% python3 -q
>>> import numpy as np
>>> np.set_printoptions(precision=2, suppress=True, linewidth=160, sign=" ")
>>> tidy = lambda a: np.round(a, 2) + 0
>>> M2 = np.array([[1, -2, 3], [5, -5, 0], [-2, 4, 0], [3, -2, -1]])
>>> data = np.block([[np.zeros((4, 4)), M2], [M2.T, np.zeros((3, 3))]])
>>> data
array([[ 0.,  0.,  0.,  0.,  1., -2.,  3.],
       [ 0.,  0.,  0.,  0.,  5., -5.,  0.],
       [ 0.,  0.,  0.,  0., -2.,  4.,  0.],
       [ 0.,  0.,  0.,  0.,  3., -2., -1.],
       [ 1.,  5., -2.,  3.,  0.,  0.,  0.],
       [-2., -5.,  4., -2.,  0.,  0.,  0.],
       [ 3.,  0.,  0., -1.,  0.,  0.,  0.]])
>>> Uu, sv, VT = np.linalg.svd(data)
>>> evecs = VT[:(sv > 1e-8).sum()]
>>> rng = np.random.default_rng(825)
>>> x = data[2] + 4 * data[3] + rng.integers(2) * np.eye(7)[3]
>>> print(x)
[ 0.  0.  0.  0. 10. -4. -4.]
>>> tidy(np.linalg.norm(x - evecs.T @ evecs @ x))
np.float64(0.0)
>>> tidy(evecs.T @ evecs)
array([[ 0.94,  0.14,  0.06, -0.18,  0.  ,  0.  ,  0.  ],
       [ 0.14,  0.66, -0.14,  0.43,  0.  ,  0.  ,  0.  ],
       [ 0.06, -0.14,  0.94,  0.18,  0.  ,  0.  ,  0.  ],
       [-0.18,  0.43,  0.18,  0.46,  0.  ,  0.  ,  0.  ],
       [ 0.  ,  0.  ,  0.  ,  0.  ,  1.  ,  0.  ,  0.  ],
       [ 0.  ,  0.  ,  0.  ,  0.  ,  0.  ,  1.  ,  0.  ],
       [ 0.  ,  0.  ,  0.  ,  0.  ,  0.  ,  0.  ,  1.  ]])
>>> M2 = np.array([[6, 2], [5, 4]])
>>> Z = np.array([[1, 4, 1], [2, 3, 4], [1, 3, 3]])
>>> m1 = np.kron(M2, Z)
>>> m1
array([[  6,  24,   6,   2,   8,   2],
       [ 12,  18,  24,   4,   6,   8],
       [  6,  18,  18,   2,   6,   6],
       [  5,  20,   5,   4,  16,   4],
       [ 10,  15,  20,   8,  12,  16],
       [  5,  15,  15,   4,  12,  12]])
>>> def softmax(z):
...     e = np.exp(z - z.max(axis=-1, keepdims=True))
...     return e / e.sum(axis=-1, keepdims=True)
... 
>>> tidy(softmax(10 * m1[1]))
array([ 0.,  0.,  1.,  0.,  0.,  0.])
>>> tidy(softmax(m1).sum(axis=1))
array([ 1.,  1.,  1.,  1.,  1.,  1.])
>>> S = m1 @ m1.T / np.sqrt(6)
>>> tidy(softmax(S + np.triu(np.full(S.shape, -np.inf), 1)))
array([[ 1.,  0.,  0.,  0.,  0.,  0.],
       [ 0.,  1.,  0.,  0.,  0.,  0.],
       [ 0.,  1.,  0.,  0.,  0.,  0.],
       [ 0.,  0.,  0.,  1.,  0.,  0.],
       [ 0.,  0.,  0.,  0.,  1.,  0.],
       [ 0.,  0.,  0.,  0.,  1.,  0.]])
>>> softmax(S).round(6).argmax(axis=1)
array([ 0,  1,  1,  3,  4,  4])
>>> tidy(softmax(S)[1] @ m1)
array([ 12.,  18.,  24.,   4.,   6.,   8.])
>>> tidy(np.linalg.det(m1))
np.float64(175616.0)
>>> np.trace(m1)
np.int64(70)
>>> np.linalg.matrix_power(m1, 2)
array([[  460,   874,   920,   200,   380,   400],
       [  552,  1334,  1196,   240,   580,   520],
       [  460,  1012,  1012,   200,   440,   440],
       [  500,   950,  1000,   260,   494,   520],
       [  600,  1450,  1300,   312,   754,   676],
       [  500,  1100,  1100,   260,   572,   572]])
>>> print((m1 - m1.T) / 2)
[[ 0.   6.   0.  -1.5 -1.  -1.5]
 [-6.   0.   3.  -8.  -4.5 -3.5]
 [ 0.  -3.   0.  -1.5 -7.  -4.5]
 [ 1.5  8.   1.5  0.   4.   0. ]
 [ 1.   4.5  7.  -4.   0.   2. ]
 [ 1.5  3.5  4.5  0.  -2.   0. ]]
>>> np.allclose(m1, m1.T)
False
>>> u, g = m1[1], m1[3]
>>> print(u @ u)
1160
>>> pr = (u @ g) / (u @ u) * u
>>> tidy(pr)
array([  7.08,  10.61,  14.15,   2.36,   3.54,   4.72])
>>> tidy(g - pr)
array([-2.08,  9.39, -9.15,  1.64, 12.46, -0.72])
>>> u = np.array([2, 0, 0, -2, -1, 0])
>>> M2 = m1 + np.outer(u, np.eye(6)[2])
>>> np.linalg.matrix_rank(np.linalg.inv(M2) - np.linalg.inv(m1), tol=1e-8)
np.int64(1)
>>> print(tidy(np.linalg.det(M2) / np.linalg.det(m1)), tidy(1 + np.linalg.solve(m1, u)[2]))
0.66 0.66
>>> J = np.load("test15.npy")
>>> J
array([[-1,  0,  1,  2, -2,  0],
       [ 0, -3,  0,  0,  0, -1],
       [ 1,  0,  0, -2, -2,  0],
       [-2,  0,  2, -2,  2,  0],
       [ 2,  0,  0,  1, -1,  0],
       [ 0, -3,  0,  0,  0,  2]])
>>> # 2 groups of indices that never mix
>>> M2 = J / np.linalg.norm(J, axis=1, keepdims=True)
>>> cov = M2 @ M2.T
>>> (np.abs(cov) > 0.9).astype(int)
array([[ 1,  0,  0,  0,  0,  0],
       [ 0,  1,  0,  0,  0,  0],
       [ 0,  0,  1,  0,  0,  0],
       [ 0,  0,  0,  1,  0,  0],
       [ 0,  0,  0,  0,  1,  0],
       [ 0,  0,  0,  0,  0,  1]])
>>> np.degrees(np.arccos(np.clip(cov[1, 0], -1, 1)))
np.float64(90.0)
>>> tidy(cov[1])
array([ 0.  ,  1.  ,  0.  ,  0.  ,  0.  ,  0.61])
>>> np.argwhere(np.triu(np.abs(cov) > 0.95, 1))
array([], shape=(0, 2), dtype=int64)
>>> x = np.array([-3, -3, 3, -1, 3, 0])
>>> rhs = J @ x
>>> rhs
array([ -2,   9,  -7,  20, -10,   9])
>>> tidy(np.linalg.solve(J, J[:, 4]))
array([ 0.,  0.,  0.,  0.,  1.,  0.])
>>> tidy(np.linalg.solve(J, rhs))
array([-3., -3.,  3., -1.,  3.,  0.])
>>> x = np.array([2, 3, 0, 3, 3, 2])
>>> print((J * x).sum(axis=1))
[ -2 -11 -10  -4   4  -5]
>>> print(np.einsum("ij,j->i", J, x))
[ -2 -11 -10  -4   4  -5]
>>> np.sign((J @ x).round(6))
array([-1, -1, -1, -1,  1, -1])
>>> np.linalg.norm(J @ x) <= np.linalg.norm(J, 2) * np.linalg.norm(x) + 1e-9
np.True_
>>> J @ x
array([ -2, -11, -10,  -4,   4,  -5])
>>> np.linalg.norm(J, axis=1).argmax()
np.int64(3)
>>> print(tidy(np.linalg.norm(J, axis=1)))
[ 3.16  3.16  3.    4.    2.45  3.61]
>>> tidy(np.linalg.norm(J, "nuc"))
np.float64(18.16)
>>> tidy(np.linalg.norm(J, axis=0))
array([ 3.16,  4.24,  2.24,  3.61,  3.61,  2.24])
>>> print(tidy(np.linalg.norm(J[4] - J[3])))
6.16
>>> J[4] @ J[3]
np.int64(-8)
>>> tidy(np.linalg.norm(J) ** 2 / np.linalg.norm(J, 2) ** 2)
np.float64(2.85)
>>> tidy(np.linalg.det(J))
np.float64(-432.0)
>>> tidy(np.sort(np.linalg.eigvals(J).real))
array([-3.54, -2.38, -2.38,  0.38,  0.38,  2.54])
>>> J @ J
array([[ -6,   0,   3, -10,   6,   0],
       [  0,  12,   0,   0,   0,   1],
       [ -1,   0,  -3,   4,  -4,   0],
       [ 12,   0,  -6,  -2,  -6,   0],
       [ -6,   0,   4,   1,  -1,   0],
       [  0,   3,   0,   0,   0,   7]])
>>> arr = np.load("mat.npy")
>>> arr
array([[ 1.68,  2.68,  2.47, -0.02,  1.81],
       [-2.91, -4.49, -4.26,  0.1 , -2.84],
       [-1.38, -1.92, -1.94,  0.01, -1.16],
       [ 1.82,  2.77,  2.6 , -0.18,  1.64],
       [-0.21, -0.15, -0.36, -0.18, -0.07],
       [-2.05, -3.22, -3.06,  0.01, -2.19],
       [-0.13, -0.17, -0.1 ,  0.01, -0.21],
       [ 1.6 ,  2.38,  2.46, -0.19,  1.51],
       [-3.02, -4.56, -4.41,  0.18, -2.8 ],
       [ 0.67,  1.07,  0.99,  0.  ,  0.73],
       [ 0.44,  0.76,  0.61, -0.13,  0.43],
       [-4.3 , -6.11, -6.47,  0.16, -4.18],
       [-1.03, -1.55, -1.58,  0.02, -1.17],
       [-1.79, -2.57, -2.44,  0.14, -1.77],
       [ 5.63,  8.75,  8.76, -0.04,  5.85],
       [ 0.42,  0.9 ,  0.81,  0.09,  0.58],
       [ 1.05,  1.78,  1.83,  0.1 ,  1.23],
       [ 2.58,  4.02,  3.77, -0.1 ,  2.66],
       [ 1.93,  3.  ,  3.09,  0.04,  2.04],
       [-0.99, -1.44, -1.47, -0.02, -1.17],
       [-3.15, -4.95, -4.87,  0.09, -3.47],
       [ 0.63,  0.9 ,  0.8 , -0.07,  0.39],
       [-1.31, -1.97, -1.98,  0.03, -1.26],
       [-1.01, -1.49, -1.48,  0.06, -1.03],
       [ 0.18,  0.19,  0.08,  0.02,  0.  ],
       [-1.44, -2.39, -2.3 ,  0.17, -1.65],
       [ 0.57,  0.92,  1.03,  0.04,  0.59],
       [ 2.15,  3.66,  3.69, -0.03,  2.49],
       [ 1.69,  2.53,  2.77,  0.09,  1.79],
       [ 1.91,  2.88,  2.73, -0.13,  1.99],
       [-1.82, -2.79, -2.95, -0.07, -1.92],
       [-0.55, -0.38, -0.78, -0.14, -0.48],
       [-0.13, -0.4 , -0.34,  0.06, -0.42]])
>>> dist = np.linalg.norm(arr[:, None] - arr[None], axis=-1)
>>> dist[21].round(6).argsort(kind="stable")[:4]
array([ 21,  10,  15,  26])
>>> print(np.linalg.matrix_rank(dist ** 2))
7
>>> u = np.array([2, -3])
>>> tidy(np.correlate(arr[26], arr[7], "full"))
array([ 0.86,  1.28,  2.78,  3.48,  6.52,  3.91,  3.19,  1.47,  0.94])
>>> x = np.array([7, 8, 5, 2, 8])
>>> rhs = arr @ x
>>> tidy(np.linalg.pinv(arr) @ arr)
array([[ 1.,  0.,  0.,  0.,  0.],
       [ 0.,  1.,  0.,  0.,  0.],
       [ 0.,  0.,  1.,  0.,  0.],
       [ 0.,  0.,  0.,  1.,  0.],
       [ 0.,  0.,  0.,  0.,  1.]])
>>> tidy(np.linalg.solve(arr.T @ arr, arr.T @ rhs))
array([ 7.,  8.,  5.,  2.,  8.])
>>> rhs = rhs + 0.1 * rng.normal(size=33)
>>> tidy(rhs)
array([  60.19, -100.13,  -43.95,   60.92,   -5.5 ,  -72.93,   -4.56,   54.24, -101.61,   23.89,   15.33, -144.33,  -36.82,  -59.23,  200.09,   19.09,   40.66,
         90.03,   69.38,  -35.2 , -113.55,   18.65,  -44.97,  -34.49,    3.28,  -53.71,   21.47,   82.53,   60.54,   65.7 ,  -65.19,  -14.84,   -9.07])
>>> c, *_ = np.linalg.lstsq(arr, rhs)
>>> [round(float(np.linalg.norm(np.linalg.solve(arr.T @ arr + lam * np.eye(5), arr.T @ rhs))), 2) for lam in (0, 1, 10, 100)]
[14.38, 13.52, 13.36, 12.13]
>>> tidy(np.linalg.norm(rhs - arr @ c))
np.float64(0.59)
>>> c.round()
array([ 7.,  8.,  5.,  2.,  8.])
>>> tidy(arr.T @ (rhs - arr @ c))
array([ 0.,  0.,  0.,  0.,  0.])
>>> feats = np.load("layer0.npy")
>>> print(feats)
[[ 0 -2  1  6  2]
 [-2 -2 -2  0 -1]
 [ 1 -2 -8 -6 13]
 [ 6  0 -6 10 -4]
 [ 2 -1 13 -4 10]]
>>> x = np.array([0, 2, 2, 0, 1])
>>> rhs = feats @ x
>>> c, lr = np.zeros(5), 1 / np.linalg.norm(feats, 2) ** 2
>>> for i in range(250):
...     c -= lr * feats.T @ (feats @ c - rhs)
...     if i % 50 == 0: print(i, round(np.linalg.norm(feats @ c - rhs), 2))
... 
0 12.16
50 2.09
100 1.67
150 1.35
200 1.09
>>> tidy(c)
array([ 0.25,  1.45,  2.02, -0.18,  0.82])
>>> proj = np.triu(np.array([[0, 1, 2, 2, 1],
...     [0, 2, 0, 1, 2],
...     [2, 1, 2, 0, 2],
...     [0, 1, 2, 2, 0],
...     [1, 2, 2, 1, 2]]), 1) + np.eye(5)
>>> M2 = proj @ feats @ np.linalg.inv(proj)
>>> print(proj @ feats - feats @ proj)
[[ 14.  -7. -17.   6.  29.]
 [ 10.   0.  24.   8.  26.]
 [  4.  -3.  24.  -8.  39.]
 [  0.  -6. -12. -12.   6.]
 [  0.  -2.  -4.  -3. -26.]]
>>> M = np.loadtxt("w.csv", delimiter=",")
>>> tidy(M)
array([[-0.45,  0.42,  0.33, -0.63,  0.21, -0.23,  0.07, -0.1 ],
       [ 0.17, -0.1 , -0.5 , -0.15,  0.25, -0.28,  0.71, -0.2 ],
       [-0.34, -0.15, -0.13, -0.22, -0.84,  0.06,  0.28,  0.14],
       [-0.17,  0.33, -0.67, -0.12,  0.16,  0.15, -0.26,  0.53],
       [ 0.23,  0.43,  0.33,  0.14,  0.02,  0.45,  0.54,  0.37],
       [ 0.62, -0.11, -0.02, -0.68, -0.1 ,  0.3 , -0.18, -0.06],
       [-0.28,  0.15, -0.22,  0.07,  0.05,  0.66,  0.01, -0.64],
       [-0.34, -0.68,  0.14, -0.17,  0.4 ,  0.34,  0.13,  0.3 ]])
>>> x = np.array([3, 9, 5, 6, 0, 9, 9, 2])
>>> rhs = M @ x
>>> c, lr = np.zeros(8), 1 / np.linalg.norm(M, 2) ** 2
>>> for i in range(300):
...     c -= lr * M.T @ (M @ c - rhs)
...     if i % 50 == 0: print(i, round(np.linalg.norm(M @ c - rhs), 2))
... 
0 0.0
50 0.0
100 0.0
150 0.0
200 0.0
250 0.0
>>> tidy(c)
array([ 3.,  9.,  5.,  6.,  0.,  9.,  9.,  2.])
>>> tidy(np.linalg.pinv(M))
array([[-0.45,  0.17, -0.34, -0.17,  0.23,  0.62, -0.28, -0.34],
       [ 0.42, -0.1 , -0.15,  0.33,  0.43, -0.11,  0.15, -0.68],
       [ 0.33, -0.5 , -0.13, -0.67,  0.33, -0.02, -0.22,  0.14],
       [-0.63, -0.15, -0.22, -0.12,  0.14, -0.68,  0.07, -0.17],
       [ 0.21,  0.25, -0.84,  0.16,  0.02, -0.1 ,  0.05,  0.4 ],
       [-0.23, -0.28,  0.06,  0.15,  0.45,  0.3 ,  0.66,  0.34],
       [ 0.07,  0.71,  0.28, -0.26,  0.54, -0.18,  0.01,  0.13],
       [-0.1 , -0.2 ,  0.14,  0.53,  0.37, -0.06, -0.64,  0.3 ]])
>>> print(tidy(M @ M.T))
[[ 1.  0.  0.  0.  0.  0.  0.  0.]
 [ 0.  1.  0.  0.  0.  0.  0.  0.]
 [ 0.  0.  1.  0.  0.  0.  0.  0.]
 [ 0.  0.  0.  1.  0.  0.  0.  0.]
 [ 0.  0.  0.  0.  1.  0.  0.  0.]
 [ 0.  0.  0.  0.  0.  1.  0.  0.]
 [ 0.  0.  0.  0.  0.  0.  1.  0.]
 [ 0.  0.  0.  0.  0.  0.  0.  1.]]
>>> print(tidy(np.linalg.svd(M, compute_uv=False)))
[ 1.  1.  1.  1.  1.  1.  1.  1.]
